>>> import numpy as np
>>> np.set_printoptions(suppress=True, linewidth=160)
>>> K = np.loadtxt("run18.csv", delimiter=",")
>>> K
array([[  4.,  -4., -12.,  12.],
       [ -4.,  -1.,  12.,   3.],
       [  0.,   0., -20.,  20.],
       [  0.,   0.,  20.,   5.]])
>>> rng = np.random.default_rng(49)
>>> z = rng.permutation(4)
>>> z
array([2, 3, 1, 0])
>>> out = K[z][:, z]
>>> out
array([[-20.,  20.,   0.,   0.],
       [ 20.,   5.,   0.,   0.],
       [ 12.,   3.,  -1.,  -4.],
       [-12.,  12.,  -4.,   4.]])
>>> np.trace(out)
np.float64(-12.0)
>>> round(np.linalg.det(out), 4), round(np.linalg.det(K[z]), 4)
(np.float64(10000.0), np.float64(-10000.0))
>>> np.round(np.sort(np.abs(np.linalg.eigvals(out))), 4)
array([ 3.217,  6.217, 16.085, 31.085])
>>> G = K.T @ K
>>> np.linalg.matrix_rank(G)
np.int64(4)
>>> np.diag(G)
array([  32.,   17., 1088.,  578.])
>>> x0 = np.array([0, 1, 1, 0])
>>> y = K @ x0
>>> b, lr = np.zeros(4), 1 / np.linalg.norm(K, 2) ** 2
>>> for i in range(6):
...     b -= lr * K.T @ (K @ b - y)
...     if i % 1 == 0: print(i, round(np.linalg.norm(K @ b - y), 4))
... 
0 6.4603
1 5.2024
2 4.3689
3 3.8345
4 3.4999
5 3.2915
>>> np.round(np.linalg.cond(K), 4)
np.float64(13.2459)
>>> X = np.load("out8.npy")
>>> X
array([[  1,  -1,  -2,   0],
       [  1,   2,   1,  -2],
       [  1,  -1,  -1,  -5],
       [ -1,   1,  -2,  -4],
       [ -1,   1,  -3,  -3],
       [ -1,   0,  -1,  -5],
       [ -3,   0,  -2,  -7],
       [ -2,   3,  -5,  -7],
       [ -4,   0,  -7,  -5],
       [ -7,   1,  -5,  -4],
       [-10,   4,  -7,  -7],
       [ -7,   3,  -5,  -8],
       [ -5,   6,  -3,  -7],
       [ -3,   7,  -3,  -6],
       [ -3,   4,  -5,  -7]])
>>> out = np.c_[X[:, :1] @ np.array([[2]]), np.array([1, 2, 1, 3, 1, 0, 0, 3, 2, 3, 2, 2, 3, 2, 0])]
>>> out
array([[  2,   1],
       [  2,   2],
       [  2,   1],
       [ -2,   3],
       [ -2,   1],
       [ -2,   0],
       [ -6,   0],
       [ -4,   3],
       [ -8,   2],
       [-14,   3],
       [-20,   2],
       [-14,   2],
       [-10,   3],
       [ -6,   2],
       [ -6,   0]])
>>> np.round(np.linalg.norm(out - X @ np.linalg.lstsq(X, out)[0], axis=0), 4) + 0
array([0.    , 4.3329])
>>> np.round(np.linalg.norm(np.linalg.qr(X)[0].T @ out, axis=0) ** 2 / ((out ** 2).sum(axis=0) + 1e-12), 4)
array([1.    , 0.6818])
